% python3 -q
>>> import numpy as np
>>> np.set_printoptions(precision=2, suppress=True, linewidth=120)
>>> rnd = lambda a: np.round(a, 2) + 0
>>> J = np.array([[0.14, 0.07, -0.42, -0.7, -0.28],
...     [-0.12, -0.06, 0.36, 0.6, 0.24],
...     [0.12, 0.06, -0.36, -0.6, -0.24],
...     [-0.16, -0.08, 0.48, 0.8, 0.32],
...     [0.14, 0.07, -0.42, -0.7, -0.28],
...     [0.0, 0.0, 0.0, 0.0, 0.0],
...     [-0.3, -0.15, 0.9, 1.5, 0.6]])
>>> r = np.linalg.matrix_rank(J)
>>> r
np.int64(1)
>>> null = np.linalg.svd(J)[2][r:].T
>>> [int(np.linalg.matrix_rank(np.delete(J, i, axis=0))) for i in range(7)]
[1, 1, 1, 1, 1, 1, 1]
>>> [int(np.linalg.matrix_rank(J[:, :j + 1])) for j in range(5)]
[1, 1, 1, 1, 1]
>>> null.shape
(5, 4)
>>> [int(np.linalg.matrix_rank(J[:i])) for i in range(1, len(J) + 1)]
[1, 1, 1, 1, 1, 1, 1]
>>> rnd(null @ null.T)
array([[ 0.97, -0.01,  0.08,  0.13,  0.05],
       [-0.01,  0.99,  0.04,  0.06,  0.03],
       [ 0.08,  0.04,  0.77, -0.38, -0.15],
       [ 0.13,  0.06, -0.38,  0.36, -0.25],
       [ 0.05,  0.03, -0.15, -0.25,  0.9 ]])
>>> print(np.allclose(J @ null, 0))
True
>>> left, sigma, Vh = np.linalg.svd(J)
>>> vecs = Vh[:(sigma > 1e-8).sum()]
>>> rng = np.random.default_rng(1186)
>>> x0 = J[2] + 5 * J[0] + rng.integers(2) * np.eye(5)[1]
>>> rnd(x0)
array([ 0.82,  1.41, -2.46, -4.1 , -1.64])
>>> np.allclose(vecs.T @ vecs @ x0, x0)
False
>>> rnd(np.diag(vecs.T @ vecs))
array([0.03, 0.01, 0.23, 0.64, 0.1 ])
>>> np.linalg.matrix_rank(np.vstack([J, x0]))
np.int64(2)
>>> w1 = np.array([[5, 5, 2, 4, -4, 1],
...     [1, -1, -1, 0, 4, 4],
...     [-2, 3, 5, 5, -2, 5],
...     [4, 0, 1, 5, 1, -2],
...     [4, 4, -5, 1, 1, 0]])
>>> b = np.array([1, 2, 1, -3, 1, 3])
>>> act = np.maximum(J @ w1 + b, 0)
>>> (act > 0).astype(int)
array([[0, 1, 0, 0, 1, 1],
       [1, 1, 1, 1, 1, 1],
       [0, 1, 0, 0, 1, 1],
       [1, 1, 1, 1, 1, 1],
       [0, 1, 0, 0, 1, 1],
       [1, 1, 1, 0, 1, 1],
       [1, 1, 1, 1, 1, 1]])
>>> np.linalg.matrix_rank(act)
np.int64(5)
>>> C = np.array([[8, 9], [5, 8], [9, 8], [8, 0], [2, 3], [4, 8]])
>>> rnd(act @ C)
array([[ 13.29,  25.5 ],
       [ 87.68, 100.98],
       [ 14.82,  28.  ],
       [111.24, 114.64],
       [ 13.29,  25.5 ],
       [ 41.  ,  60.  ],
       [193.7 , 162.45]])
>>> T = np.stack([J, 4 * J, J[::-1]])
>>> print(rnd(np.einsum("bij,cij->bc", T, T)))
[[  7.21  28.83  -0.97]
 [ 28.83 115.3   -3.89]
 [ -0.97  -3.89   7.21]]
>>> (T @ J.T).shape
(3, 7, 7)
>>> print(rnd(np.linalg.norm(T, axis=(1, 2))))
[ 2.68 10.74  2.68]
>>> print(T.shape)
(3, 7, 5)
>>> print([round(float(x), 2) for x in np.linalg.svd(J, compute_uv=False)[:3]])
[2.68, 0.0, 0.0]
>>> np.linalg.cond(J) > 100
np.True_
>>> np.argsort(-np.linalg.norm(J, axis=0).round(6), kind="stable")[:3]
array([3, 2, 4])
>>> X = np.loadtxt("case6.csv", delimiter=",")
>>> rnd(X)
array([[ 0.33, -0.92,  1.12,  0.59, -0.54,  1.46,  0.61,  0.72,  1.43, -0.96,  0.41,  0.05],
       [ 0.  ,  0.86, -0.95, -1.74, -1.11,  0.13,  1.03,  0.13,  0.99,  0.38,  0.72,  0.6 ],
       [-0.33,  0.34,  0.27, -1.66,  0.84,  0.22, -0.39,  0.34, -0.07, -1.47, -0.06, -1.66],
       [ 0.25,  0.13,  0.09,  0.22, -0.04, -1.06, -1.22, -1.05,  2.17,  0.24, -0.04, -0.62],
       [ 0.58,  0.26,  1.36, -0.36,  1.05,  0.06,  0.71,  0.44,  0.13,  1.97,  0.55, -0.78],
       [-1.75,  1.61,  1.1 ,  0.46, -0.95,  0.74, -0.46, -0.34, -0.15,  0.29, -0.01, -0.19],
       [-0.5 ,  0.23,  0.6 ,  0.5 ,  0.22, -1.41,  2.07, -0.93,  0.05, -0.93,  0.1 , -0.19],
       [-1.5 , -1.9 ,  0.59, -0.99, -0.63, -0.66, -0.03,  0.23,  0.05,  0.65, -0.71,  0.08],
       [ 0.08, -0.56, -1.11,  0.59, -1.07,  0.62,  0.61, -0.57, -0.31,  0.57,  0.01, -2.11],
       [ 0.17, -0.55,  0.33, -0.76,  0.54,  1.28,  0.02, -2.37, -0.27,  0.06,  0.12,  0.57],
       [-1.33, -0.54, -0.77,  0.44,  0.92,  0.01, -0.29,  0.11,  0.14,  0.03,  2.28,  0.04],
       [ 1.  , -0.26,  1.04, -0.35, -1.42, -0.83, -0.69, -0.24, -1.01, -0.36,  1.52, -0.13]])
>>> rnd(np.trace(X))
np.float64(7.67)
>>> X.inv()
Traceback (most recent call last):
  File "<python-input-39>", line 1, in <module>
    X.inv()
    ^^^^^
AttributeError: 'numpy.ndarray' object has no attribute 'inv'
